In [1]: import numpy as np

In [2]: np.set_printoptions(precision=1, suppress=True, linewidth=140, sign=" ")

In [3]: rnd = lambda a: np.round(a, 1) + 0

In [4]: arr = np.loadtxt("m.csv", delimiter=",")

In [5]: arr
Out[5]: 
array([[ 1. , -0.2, -0.2,  0.3,  0.1],
       [-1.2, -1.7,  0.4,  0.2, -1. ],
       [-0.4, -1. ,  0.4,  3.2, -0.1],
       [-3.6, -1.9,  1.3,  0. ,  0.8],
       [-2.5,  0.7,  1.1,  0.1,  0.9],
       [ 0.7,  0.1, -0.3,  1.9,  0.8],
       [-4.4,  0.4,  1.5, -0.8,  0.7],
       [ 1.9,  0.1, -0.6,  1.7,  1.1],
       [-1.1,  1.3,  0.2,  0.3,  0.8],
       [ 4.1,  0.3, -1.4,  0.2, -1.1],
       [-0.8, -0.1,  0.3, -0.1, -1.5],
       [-3.1,  0.7,  1. , -1.1, -1. ],
       [ 1.2,  0.3, -0.2,  0.9, -0.9],
       [ 1.1,  0.9, -0.5, -0.6, -1.5],
       [-0.3,  1.2,  0. , -2.2, -1.4],
       [-2.8,  0.4,  0.9,  1.4, -2.3],
       [ 2.7, -2.2, -1.1,  0. ,  0.4],
       [ 3.5,  0.9, -1.2, -0.1,  0. ],
       [ 9. , -0.6, -3. ,  1. ,  1.2],
       [-0.3, -1.7,  0.1, -1.3,  0.3],
       [-4.8,  1. ,  1.6, -0.8, -0.7],
       [-3. ,  0.3,  1. , -0.1, -0.3],
       [ 2.1,  0.8, -0.8,  0.5, -1.1]])

In [6]: B = np.array([[-2, -2, 0], [0, -3, 1], [1, -3, 1], [2, 2, -3], [2, 3, 0]])

In [7]: rnd(np.einsum("ij->j", arr))
Out[7]: array([-1. ,  0. ,  0.5,  4.6, -5.8])

In [8]: np.vstack([arr, B.T]).shape
Out[8]: (26, 5)

In [9]: np.linalg.matrix_rank(np.vstack([arr, B.T]))
Out[9]: np.int64(5)

In [10]: dist = np.linalg.norm(arr[:, None] - arr[None], axis=-1)

In [11]: rnd(dist[12])
Out[11]: 
array([ 1.3,  3.3,  3.2,  5.8,  4.4,  2. ,  6.3,  2.3,  3.1,  3.2,  2.4,  4.9,  0. ,  1.8,  3.6,  4.4,  3.4,  2.9,  8.6,  3.6,  6.5,  4.5,
        1.3])

In [12]: dist.shape
Out[12]: (23, 23)

In [13]: dist.mean(axis=1).argmax()
Out[13]: np.int64(18)

In [14]: (dist + 1e9 * np.eye(23)).round(6).argmin(axis=1)
Out[14]: array([ 12,  10,   5,  21,  21,   7,  20,   5,   4,  17,   1,  21,  22,  22,  13,  21,   0,   9,   9,   1,   6,  11,  12])

In [15]: np.flatnonzero(dist[12] < dist.mean() / 2)
Out[15]: array([  0,   5,  12,  13,  22])
